$ python3 -q
>>> import numpy as np
>>> import numpy.linalg as la
>>> np.set_printoptions(precision=3, suppress=True, linewidth=120)
>>> rng = np.random.default_rng(1175)
>>> E = rng.normal(size=(17, 4)) + 10 * np.array([1, -1, 3, 3])
>>> E
array([[ 10.893,  -9.593,  28.403,  29.915],
       [  9.595, -10.757,  27.936,  28.778],
       [ 11.029,  -9.263,  32.212,  30.134],
       [  9.928,  -8.411,  29.04 ,  29.528],
       [  9.406,  -9.036,  30.085,  30.361],
       [ 11.444,  -9.476,  31.824,  30.198],
       [  9.31 ,  -9.603,  29.799,  30.008],
       [  9.784, -11.441,  29.765,  32.513],
       [  9.959,  -9.395,  29.001,  28.42 ],
       [  9.391, -10.189,  29.935,  29.966],
       [ 12.717, -10.187,  30.183,  28.025],
       [  8.598, -11.864,  31.306,  30.28 ],
       [  8.909, -11.754,  29.902,  31.507],
       [  9.546,  -9.684,  30.185,  29.428],
       [  9.27 , -12.091,  30.512,  30.88 ],
       [ 11.205, -10.479,  29.472,  30.352],
       [  8.365, -10.395,  29.55 ,  29.133]])
>>> dist = la.norm(E[:, None] - E[None], axis=-1)
>>> dist[13].round(6).argsort(kind="stable")[:4]
array([13,  6,  9,  4])
>>> dist.mean(axis=1).argmax()
np.int64(10)
>>> print(la.matrix_rank(dist ** 2))
6
>>> np.flatnonzero(dist[13] < dist.mean() / 2)
array([ 4,  6,  9, 13])
>>> (dist + 1e9 * np.eye(17)).round(6).argmin(axis=1)
array([15,  8,  5,  8,  6,  2,  9, 12,  3,  6, 15, 14, 14,  6, 12,  0,  9])
>>> W2 = E[[8, 1]].astype(float)
>>> for _ in range(4):
...     labels = la.norm(E[:, None] - W2, axis=-1).argmin(axis=1)
...     W2 = np.array([E[labels == j].mean(axis=0) for j in range(2)])
... 
>>> labels
array([0, 0, 0, 0, 0, 0, 0, 1, 0, 0, 0, 1, 1, 0, 1, 0, 0])
>>> print(W2[1] - W2[0])
[-1.074 -2.059  0.554  1.738]
>>> W2
array([[ 10.214,  -9.728,  29.817,  29.557],
       [  9.14 , -11.788,  30.371,  31.295]])
>>> P = E @ la.solve(E.T @ E, E.T)
>>> np.round(la.eigvalsh(P), 3) + 0
array([0., 0., 0., 0., 0., 0., 0., 0., 0., 0., 0., 0., 0., 1., 1., 1., 1.])
>>> np.allclose(P @ P, P)
True
>>> P @ E[:, 1]
array([ -9.593, -10.757,  -9.263,  -8.411,  -9.036,  -9.476,  -9.603, -11.441,  -9.395, -10.189, -10.187, -11.864,
       -11.754,  -9.684, -12.091, -10.479, -10.395])
>>> feats = np.load("m.npy")
>>> feats
array([[-2.,  1.,  1.,  1.,  1.],
       [ 1., -2.,  1.,  1.,  1.],
       [ 1.,  1., -2.,  1.,  1.],
       [ 1.,  1.,  1., -2.,  1.],
       [ 1.,  1.,  1.,  1., -2.]])
>>> B = la.inv(feats)
>>> print(np.round(la.slogdet(feats)[0], 3))
1.0
>>> la.det(feats) * B
array([[-27.,  27.,  27.,  27.,  27.],
       [ 27., -27.,  27.,  27.,  27.],
       [ 27.,  27., -27.,  27.,  27.],
       [ 27.,  27.,  27., -27.,  27.],
       [ 27.,  27.,  27.,  27., -27.]])
>>> np.round(la.det(feats) * la.det(B), 3)
np.float64(1.0)
>>> np.round(feats @ B, 3) + 0
array([[1., 0., 0., 0., 0.],
       [0., 1., 0., 0., 0.],
       [0., 0., 1., 0., 0.],
       [0., 0., 0., 1., 0.],
       [0., 0., 0., 0., 1.]])
>>> (np.abs(B) > 1e-9).astype(int)
array([[1, 1, 1, 1, 1],
       [1, 1, 1, 1, 1],
       [1, 1, 1, 1, 1],
       [1, 1, 1, 1, 1],
       [1, 1, 1, 1, 1]])
>>> vals, evecs = la.eig(feats)
>>> np.round(feats @ evecs[:, 0] - vals[0] * evecs[:, 0], 3) + 0
array([0., 0., 0., 0., 0.])
>>> vals
array([-3.,  2., -3., -3., -3.])
>>> np.sort(la.eigvals(feats @ feats))
array([4., 9., 9., 9., 9.])
>>> np.sort(la.eigvals(la.inv(feats)))
array([-0.333, -0.333, -0.333, -0.333,  0.5  ])
>>> np.sort(la.eigvals(feats.T))
array([-3., -3., -3., -3.,  2.])
>>> f = np.array([-2, 3, -3, -2, 1])
>>> B = feats + np.outer(f, np.eye(5)[1])
>>> B
array([[-2., -1.,  1.,  1.,  1.],
       [ 1.,  1.,  1.,  1.,  1.],
       [ 1., -2., -2.,  1.,  1.],
       [ 1., -1.,  1., -2.,  1.],
       [ 1.,  2.,  1.,  1., -2.]])
>>> A = np.load("a.npy")
>>> A
array([[ 1, -2,  4],
       [ 1, -1,  1],
       [ 1,  0,  0]])
>>> vals, evecs = la.eig(A)
>>> vals
array([ 2., -1., -1.])
>>> print(np.sort(la.eigvals(A.T)))
[-1. -1.  2.]
>>> X = np.loadtxt("arr.csv", delimiter=",")
>>> X
array([[ 5.,  8., 16.],
       [ 3.,  4.,  8.],
       [ 1.,  9., 18.],
       [ 2.,  5., 10.],
       [ 4., 11., 22.],
       [ 7.,  9., 18.],
       [ 0.,  7., 14.],
       [ 3.,  4.,  8.],
       [ 1.,  6., 12.],
       [ 2., 12., 24.],
       [ 7., 14., 28.],
       [ 0.,  7., 14.],
       [ 1., 11., 22.],
       [ 1., 11., 22.],
       [ 1.,  3.,  6.]])
>>> # rows 1 and 7 are equal
>>> np.argsort(-la.norm(X, axis=0).round(6), kind="stable")[:3]
array([2, 1, 0])
>>> np.round(la.norm(X, 2) / la.norm(X), 3)
np.float64(0.994)
>>> la.cond(X) > 100
np.True_
>>> la.matrix_rank(X, rtol=0.1)
np.int64(2)
>>> np.allclose(X[:-1].T @ la.lstsq(X[:-1].T, X[-1])[0], X[-1])
True
>>> np.round(np.trace(la.pinv(X) @ X), 3)
np.float64(2.0)
>>> print(np.abs(np.diag(la.qr(X)[1])) > 1e-9)
[ True  True False]
>>> np.unique(X.round(6), axis=0).shape
(12, 3)
>>> X.shape
(15, 3)
>>> print(X.sum(axis=1))
[29. 15. 28. 17. 37. 34. 21. 15. 19. 38. 49. 21. 34. 34. 10.]
>>> np.abs(X).max()
np.float64(28.0)
>>> round(la.norm(X), 3)
np.float64(76.256)
>>> la.matrix_rank(X)
np.int64(2)
>>> print(np.round(la.svd(X, compute_uv=False), 3) + 0)
[75.831  8.037  0.   ]
>>> np.count_nonzero(X)
np.int64(43)
>>> m1 = rng.normal(size=(17, 3)) + 10 * np.array([1, 0, 2])
>>> m1
array([[ 9.811, -0.007, 18.095],
       [ 9.696,  2.155, 19.425],
       [ 9.365,  0.564, 19.717],
       [10.04 ,  0.904, 21.351],
       [10.273, -0.24 , 19.945],
       [10.811, -1.571, 18.148],
       [11.415,  0.997, 20.666],
       [ 8.877,  0.334, 18.962],
       [10.3  , -0.3  , 19.633],
       [11.709, -0.581, 18.511],
       [ 9.955, -1.416, 20.841],
       [ 9.05 , -2.   , 19.661],
       [ 9.608,  0.227, 20.166],
       [11.423, -0.462, 21.706],
       [10.253, -1.101, 18.144],
       [ 8.761,  0.648, 19.966],
       [ 9.659, -0.384, 21.718]])
>>> P = m1 @ la.solve(m1.T @ m1, m1.T)
>>> np.round(la.eigvalsh(P), 3) + 0
array([0., 0., 0., 0., 0., 0., 0., 0., 0., 0., 0., 0., 0., 0., 1., 1., 1.])
>>> round(np.trace(P), 3)
np.float64(3.0)
>>> print(P @ m1[:, 1])
[-0.007  2.155  0.564  0.904 -0.24  -1.571  0.997  0.334 -0.3   -0.581 -1.416 -2.     0.227 -0.462 -1.101  0.648 -0.384]
>>> P = np.triu(np.array([[-1, -5, -2, -2, -9],
...     [-6, -4, -2, 6, -9],
...     [7, -2, -8, -8, 8],
...     [6, -8, -7, -7, -2],
...     [1, 1, -3, 4, 7]]), 1) + np.eye(5)
>>> B = P @ feats @ la.inv(P)
>>> la.matrix_rank(B)
np.int64(5)
>>> B = np.array([[-5, -3, 5], [9, 4, 5]])
>>> W2 = np.kron(B, feats)
>>> la.matrix_rank(W2)
np.int64(10)
>>> round(float(la.norm(W2, 2)), 3), np.round(la.norm(B, 2) * la.norm(feats, 2), 3)
(34.909, np.float64(34.909))
>>> W2
array([[ 10.,  -5.,  -5.,  -5.,  -5.,   6.,  -3.,  -3.,  -3.,  -3., -10.,   5.,   5.,   5.,   5.],
       [ -5.,  10.,  -5.,  -5.,  -5.,  -3.,   6.,  -3.,  -3.,  -3.,   5., -10.,   5.,   5.,   5.],
       [ -5.,  -5.,  10.,  -5.,  -5.,  -3.,  -3.,   6.,  -3.,  -3.,   5.,   5., -10.,   5.,   5.],
       [ -5.,  -5.,  -5.,  10.,  -5.,  -3.,  -3.,  -3.,   6.,  -3.,   5.,   5.,   5., -10.,   5.],
       [ -5.,  -5.,  -5.,  -5.,  10.,  -3.,  -3.,  -3.,  -3.,   6.,   5.,   5.,   5.,   5., -10.],
       [-18.,   9.,   9.,   9.,   9.,  -8.,   4.,   4.,   4.,   4., -10.,   5.,   5.,   5.,   5.],
       [  9., -18.,   9.,   9.,   9.,   4.,  -8.,   4.,   4.,   4.,   5., -10.,   5.,   5.,   5.],
       [  9.,   9., -18.,   9.,   9.,   4.,   4.,  -8.,   4.,   4.,   5.,   5., -10.,   5.,   5.],
       [  9.,   9.,   9., -18.,   9.,   4.,   4.,   4.,  -8.,   4.,   5.,   5.,   5., -10.,   5.],
       [  9.,   9.,   9.,   9., -18.,   4.,   4.,   4.,   4.,  -8.,   5.,   5.,   5.,   5., -10.]])
>>> W2 = m1[[4, 0]].astype(float)
>>> for _ in range(4):
...     labels = la.norm(m1[:, None] - W2, axis=-1).argmin(axis=1)
...     W2 = np.array([m1[labels == j].mean(axis=0) for j in range(2)])
... 
>>> labels
array([1, 0, 0, 0, 0, 1, 0, 1, 0, 1, 0, 1, 0, 0, 1, 0, 0])
>>> W2
array([[10.045,  0.245, 20.467],
       [10.085, -0.821, 18.587]])
>>> np.bincount(labels)
array([11,  6])
>>> W2[1] - W2[0]
array([ 0.04 , -1.066, -1.88 ])
